$ ipython --no-banner

In [1]: import numpy as np

In [2]: np.set_printoptions(suppress=True, linewidth=140)

In [3]: m1 = np.load("w.npy")

In [4]: m1
Out[4]: 
array([[ 1,  0,  0,  0,  0,  0],
       [ 2,  1,  0,  0,  0,  0],
       [ 1, -2,  1,  0,  0,  0],
       [-2,  0,  2,  1,  0,  0],
       [ 2,  0,  0,  0,  1,  0],
       [-2,  2, -1,  2,  0,  1]])

In [5]: np.prod(np.diag(m1)), np.round(np.linalg.det(m1), 3)
Out[5]: (np.int64(1), np.float64(1.0))

In [6]: np.round(np.sort(np.linalg.eigvals(m1)), 3)
Out[6]: array([1., 1., 1., 1., 1., 1.])

In [7]: m1 @ m1
Out[7]: 
array([[ 1,  0,  0,  0,  0,  0],
       [ 4,  1,  0,  0,  0,  0],
       [-2, -4,  1,  0,  0,  0],
       [-2, -4,  4,  1,  0,  0],
       [ 4,  0,  0,  0,  1,  0],
       [-5,  6,  2,  4,  0,  1]])

In [8]: A2 = np.array([[3, -3, -2, -3, -3, 0, -1],
   ...:     [-2, 3, -2, -3, 0, 0, 0],
   ...:     [-3, -2, 1, 3, 1, -3, 1],
   ...:     [2, -2, 0, 3, 3, 3, -3],
   ...:     [2, -2, -2, -3, -2, 1, 0],
   ...:     [1, 1, -2, -3, 3, -3, 3],
   ...:     [1, -2, 1, -2, 1, 1, 0]])

In [9]: W0 = np.tril(A2)

In [10]: W0
Out[10]: 
array([[ 3,  0,  0,  0,  0,  0,  0],
       [-2,  3,  0,  0,  0,  0,  0],
       [-3, -2,  1,  0,  0,  0,  0],
       [ 2, -2,  0,  3,  0,  0,  0],
       [ 2, -2, -2, -3, -2,  0,  0],
       [ 1,  1, -2, -3,  3, -3,  0],
       [ 1, -2,  1, -2,  1,  1,  0]])

In [11]: U, sigma, Vt = np.linalg.svd(W0, full_matrices=False)

In [12]: U.shape, sigma.shape, Vt.shape
Out[12]: ((7, 7), (7,), (7, 7))

In [13]: sigma.round(3)
Out[13]: array([6.739, 6.096, 4.594, 3.56 , 2.533, 0.477, 0.   ])

In [14]: np.round(U.T @ U, 3) + 0
Out[14]: 
array([[1., 0., 0., 0., 0., 0., 0.],
       [0., 1., 0., 0., 0., 0., 0.],
       [0., 0., 1., 0., 0., 0., 0.],
       [0., 0., 0., 1., 0., 0., 0.],
       [0., 0., 0., 0., 1., 0., 0.],
       [0., 0., 0., 0., 0., 1., 0.],
       [0., 0., 0., 0., 0., 0., 1.]])

In [15]: U, sigma, Vt = np.linalg.svd(W0)

In [16]: vecs = Vt[:(sigma > 1e-8).sum()]

In [17]: rng = np.random.default_rng(41555)

In [18]: vec = W0[1] + 2 * W0[4] + rng.integers(2) * np.eye(7)[0]

In [19]: vec
Out[19]: array([ 3., -1., -4., -6., -4.,  0.,  0.])

In [20]: np.linalg.matrix_rank(np.vstack([W0, vec]))
Out[20]: np.int64(6)

In [21]: np.round(vecs.T @ vecs, 3) + 0
Out[21]: 
array([[1., 0., 0., 0., 0., 0., 0.],
       [0., 1., 0., 0., 0., 0., 0.],
       [0., 0., 1., 0., 0., 0., 0.],
       [0., 0., 0., 1., 0., 0., 0.],
       [0., 0., 0., 0., 1., 0., 0.],
       [0., 0., 0., 0., 0., 1., 0.],
       [0., 0., 0., 0., 0., 0., 0.]])

In [22]: np.linalg.lstsq(W0[:-1].T, W0[-1])[2]
Out[22]: np.int32(6)

In [23]: np.unique(W0.round(6), axis=0).shape
Out[23]: (7, 7)

In [24]: np.allclose(W0[:-1].T @ np.linalg.lstsq(W0[:-1].T, W0[-1])[0], W0[-1])
Out[24]: True

In [25]: try:
    ...:     np.linalg.inv(W0)
    ...: except np.linalg.LinAlgError as e:
    ...:     print(repr(e))
    ...: 
LinAlgError('Singular matrix')

In [26]: np.round(np.trace(np.linalg.pinv(W0) @ W0), 3)
Out[26]: np.float64(6.0)

In [27]: arr = np.load("out12.npy")

In [28]: arr
Out[28]: 
array([[-1, -1, -1],
       [-1, -2, -2],
       [-1, -2, -3]])

In [29]: # equal to its transpose

In [30]: np.round(np.linalg.norm(arr), 3)
Out[30]: np.float64(5.099)

In [31]: np.count_nonzero(arr)
Out[31]: np.int64(9)

In [32]: np.round(np.linalg.svd(arr, compute_uv=False), 3)
Out[32]: array([5.049, 0.643, 0.308])

In [33]: np.linalg.matrix_rank(arr)
Out[33]: np.int64(3)

In [34]: arr.sum(axis=0)
Out[34]: array([-3, -5, -6])

In [35]: arr[:, 3]
Traceback (most recent call last):
  Cell In[35], line 1
    arr[:, 3]
IndexError: index 3 is out of bounds for axis 1 with size 3


In [36]: np.round(np.sort(np.abs(np.linalg.eigvals(arr))), 3)
Out[36]: array([0.308, 0.643, 5.049])

In [37]: (arr - arr.T) / 2
Out[37]: 
array([[0., 0., 0.],
       [0., 0., 0.],
       [0., 0., 0.]])

In [38]: arr @ arr
Out[38]: 
array([[ 3,  5,  6],
       [ 5,  9, 11],
       [ 6, 11, 14]])

In [39]: np.allclose(arr @ arr.T, arr.T @ arr)
Out[39]: True

In [40]: np.round(np.linalg.det(arr), 3)
Out[40]: np.float64(-1.0)

In [41]: data = np.load("case1.npy")

In [42]: data
Out[42]: 
array([[ 4,  5,  6,  7,  8],
       [ 9, 10, 11, 12, 13],
       [14, 15, 16, 17, 18]])

In [43]: # looks like rank 2

In [44]: np.linalg.cond(data) > 100
Out[44]: np.True_

In [45]: round(np.linalg.norm(data, 2) / np.linalg.norm(data), 3)
Out[45]: np.float64(0.999)

In [46]: u, v = data[2], data[0]

In [47]: u @ u
Out[47]: np.int64(1290)

In [48]: u @ v
Out[48]: np.int64(490)

In [49]: p = (u @ v) / (u @ u) * u

In [50]: np.linalg.matrix_rank(np.outer(u, v))
Out[50]: np.int64(1)

In [51]: U, sigma, Vt = np.linalg.svd(data)

In [52]: sigma.round(3) + 0
Out[52]: array([45.732,  1.894,  0.   ])

In [53]: np.argmax(sigma[:-1] / (sigma[1:] + 1e-6)) + 1
Out[53]: np.int64(2)

In [54]: A2 = U[:, :2] @ np.diag(sigma[:2]) @ Vt[:2]

In [55]: round(np.linalg.norm(data - A2, 2), 3), round(float(sigma[2]), 3)
Out[55]: (np.float64(0.0), 0.0)

In [56]: K = np.array([[-2, 1, -3, 8, 7, -7],
    ...:     [5, -7, -5, -1, -7, 4],
    ...:     [-2, -5, 2, 7, -6, -2],
    ...:     [-4, 1, 2, 1, 8, -2]])

In [57]: K
Out[57]: 
array([[-2,  1, -3,  8,  7, -7],
       [ 5, -7, -5, -1, -7,  4],
       [-2, -5,  2,  7, -6, -2],
       [-4,  1,  2,  1,  8, -2]])

In [58]: blk = np.stack([K, -3 * K, K[::-1]])

In [59]: blk.sum(axis=0)
Out[59]: 
array([[  0,  -1,   8, -15,  -6,  12],
       [-12,   9,  12,   9,   8, -10],
       [  9,   3,  -9, -15,   5,   8],
       [  6,  -1,  -7,   6,  -9,  -3]])

In [60]: blk.shape
Out[60]: (3, 4, 6)

In [61]: t = np.radians(14)

In [62]: R = np.eye(6)

In [63]: R[3, 3] = R[2, 2] = np.cos(t)

In [64]: R[3, 2], R[2, 3] = -np.sin(t), np.sin(t)

In [65]: R.round(3)
Out[65]: 
array([[ 1.   ,  0.   ,  0.   ,  0.   ,  0.   ,  0.   ],
       [ 0.   ,  1.   ,  0.   ,  0.   ,  0.   ,  0.   ],
       [ 0.   ,  0.   ,  0.97 ,  0.242,  0.   ,  0.   ],
       [ 0.   ,  0.   , -0.242,  0.97 ,  0.   ,  0.   ],
       [ 0.   ,  0.   ,  0.   ,  0.   ,  1.   ,  0.   ],
       [ 0.   ,  0.   ,  0.   ,  0.   ,  0.   ,  1.   ]])

In [66]: A2 = K @ R.T

In [67]: np.round(np.linalg.svd(K, compute_uv=False), 3), np.round(np.linalg.svd(A2, compute_uv=False), 3)
Out[67]: 
(array([18.214, 12.353,  7.328,  3.865]),
 array([18.214, 12.353,  7.328,  3.865]))

In [68]: np.allclose(K @ K.T, A2 @ A2.T)
Out[68]: True

In [69]: np.round(np.linalg.det(R), 3), np.round(np.trace(R), 3)
Out[69]: (np.float64(1.0), np.float64(5.941))

In [70]: np.allclose(np.linalg.norm(K, axis=1), np.linalg.norm(A2, axis=1))
Out[70]: True

In [71]: np.round(np.abs(A2 - K).max(axis=0), 3)
Out[71]: array([0.   , 0.   , 2.024, 1.239, 0.   , 0.   ])

In [72]: np.unravel_index(np.abs(K).argmax(), K.shape)
Out[72]: (np.int64(0), np.int64(3))

In [73]: K - K[0]
Out[73]: 
array([[  0,   0,   0,   0,   0,   0],
       [  7,  -8,  -2,  -9, -14,  11],
       [  0,  -6,   5,  -1, -13,   5],
       [ -2,   0,   5,  -7,   1,   5]])

In [74]: K[:, 6]
Traceback (most recent call last):
  Cell In[74], line 1
    K[:, 6]
IndexError: index 6 is out of bounds for axis 1 with size 6


In [75]: K[4]
Traceback (most recent call last):
  Cell In[75], line 1
    K[4]
IndexError: index 4 is out of bounds for axis 0 with size 4


In [76]: np.linalg.matrix_rank(K)
Out[76]: np.int64(4)

In [77]: np.abs(K).max()
Out[77]: np.int64(8)

In [78]: np.round(np.linalg.norm(K), 3)
Out[78]: np.float64(23.516)

In [79]: idx = rng.integers(0, 2, 3)

In [80]: F = (idx[:, None] == idx) * -1 + np.eye(3)

In [81]: F
Out[81]: 
array([[ 0.,  0., -1.],
       [ 0.,  0.,  0.],
       [-1.,  0.,  0.]])

In [82]: P = np.triu(np.array([[-1, -2, 1], [3, -3, 1], [-1, 3, 1]]), 1) + np.eye(3)

In [83]: A2 = P @ F @ np.linalg.inv(P)

In [84]: A2
Out[84]: 
array([[-1., -2.,  2.],
       [-1., -2.,  3.],
       [-1., -2.,  3.]])

In [85]: P @ F - F @ P
Out[85]: 
array([[-1.,  0.,  0.],
       [-1.,  0.,  0.],
       [ 0., -2.,  1.]])

In [86]: np.round(np.poly(A2), 3) + 0
Out[86]: array([ 1.,  0., -1.,  0.])

In [87]: Z = np.array([[0.5, 0.1, -0.7]])

In [88]: X = np.array([[-2],
    ...:     [-6],
    ...:     [8],
    ...:     [-2],
    ...:     [-5],
    ...:     [8],
    ...:     [-2],
    ...:     [-1],
    ...:     [6],
    ...:     [7],
    ...:     [-3],
    ...:     [1],
    ...:     [4],
    ...:     [-9],
    ...:     [-7],
    ...:     [-2],
    ...:     [7],
    ...:     [-9],
    ...:     [-2],
    ...:     [-8],
    ...:     [2],
    ...:     [8],
    ...:     [-3],
    ...:     [1],
    ...:     [9],
    ...:     [7],
    ...:     [2],
    ...:     [-7],
    ...:     [1],
    ...:     [-3],
    ...:     [8]]) @ Z + 0.3 * rng.normal(size=(31, 3))

In [89]: X.round(3)
Out[89]: 
array([[-1.248, -0.324,  0.987],
       [-3.265, -0.263,  3.972],
       [ 4.406,  0.43 , -5.56 ],
       [-0.57 ,  0.299,  1.762],
       [-2.519, -0.52 ,  3.561],
       [ 4.347,  0.786, -6.107],
       [-1.032, -0.771,  1.558],
       [-0.938,  0.265,  0.826],
       [ 2.773,  0.033, -3.776],
       [ 3.701,  0.459, -4.902],
       [-1.379,  0.284,  2.204],
       [ 0.874,  0.167, -0.72 ],
       [ 1.848,  0.096, -3.065],
       [-4.805, -1.094,  6.436],
       [-3.671, -1.192,  4.731],
       [-0.633, -0.138,  1.744],
       [ 3.291,  0.879, -5.462],
       [-3.828, -1.485,  6.538],
       [-0.883, -0.12 ,  1.316],
       [-4.278, -1.364,  5.909],
       [ 0.831, -0.363, -1.861],
       [ 3.931,  0.638, -5.672],
       [-1.376, -0.513,  2.265],
       [ 0.737, -0.251, -1.211],
       [ 3.88 ,  0.916, -5.837],
       [ 3.58 ,  0.572, -5.096],
       [ 1.452,  0.305, -1.448],
       [-3.152, -0.456,  4.896],
       [ 0.456,  0.26 , -1.112],
       [-1.527, -0.83 ,  1.723],
       [ 4.083,  0.909, -6.163]])

In [90]: Z = X[[22, 1]].astype(float)

In [91]: for _ in range(5):
    ...:     idx = np.linalg.norm(X[:, None] - Z, axis=-1).argmin(axis=1)
    ...:     Z = np.array([X[idx == j].mean(axis=0) for j in range(2)])
    ...: 

In [92]: idx
Out[92]: array([1, 1, 0, 1, 1, 0, 1, 1, 0, 0, 1, 0, 0, 1, 1, 1, 0, 1, 1, 1, 0, 0, 1, 0, 0, 0, 0, 1, 0, 1, 0])

In [93]: Z.round(3)
Out[93]: 
array([[ 2.679,  0.389, -3.866],
       [-2.194, -0.514,  3.152]])

In [94]: np.abs(Z[1] - Z[0]).argmax()
Out[94]: np.int64(2)

In [95]: np.bincount(idx)
Out[95]: array([15, 16])

In [96]: t = np.radians(132)

In [97]: R = np.eye(3)

In [98]: R[0, 0] = R[1, 1] = np.cos(t)

In [99]: R[0, 1], R[1, 0] = -np.sin(t), np.sin(t)

In [100]: R.round(3)
Out[100]: 
array([[-0.669, -0.743,  0.   ],
       [ 0.743, -0.669,  0.   ],
       [ 0.   ,  0.   ,  1.   ]])

In [101]: A2 = X @ R.T

In [102]: round(np.linalg.det(R), 3), np.round(np.trace(R), 3)
Out[102]: (np.float64(1.0), np.float64(-0.338))

In [103]: np.allclose(X @ X.T, A2 @ A2.T)
Out[103]: True

In [104]: np.round(np.abs(A2 - X).max(axis=0), 3)
Out[104]: array([8.834, 2.557, 0.   ])

In [105]: vec = np.array([5, 4, 2])

In [106]: rhs = R @ vec

In [107]: rhs.round(3)
Out[107]: array([-6.318,  1.039,  2.   ])

In [108]: np.round(np.linalg.solve(R.T, R[0]), 3) + 0
Out[108]: array([1., 0., 0.])

In [109]: np.round(np.linalg.solve(R, rhs + R[:, 2]), 3)
Out[109]: array([5., 4., 3.])

In [110]: np.round(np.linalg.solve(R, -2 * rhs), 3)
Out[110]: array([-10.,  -8.,  -4.])
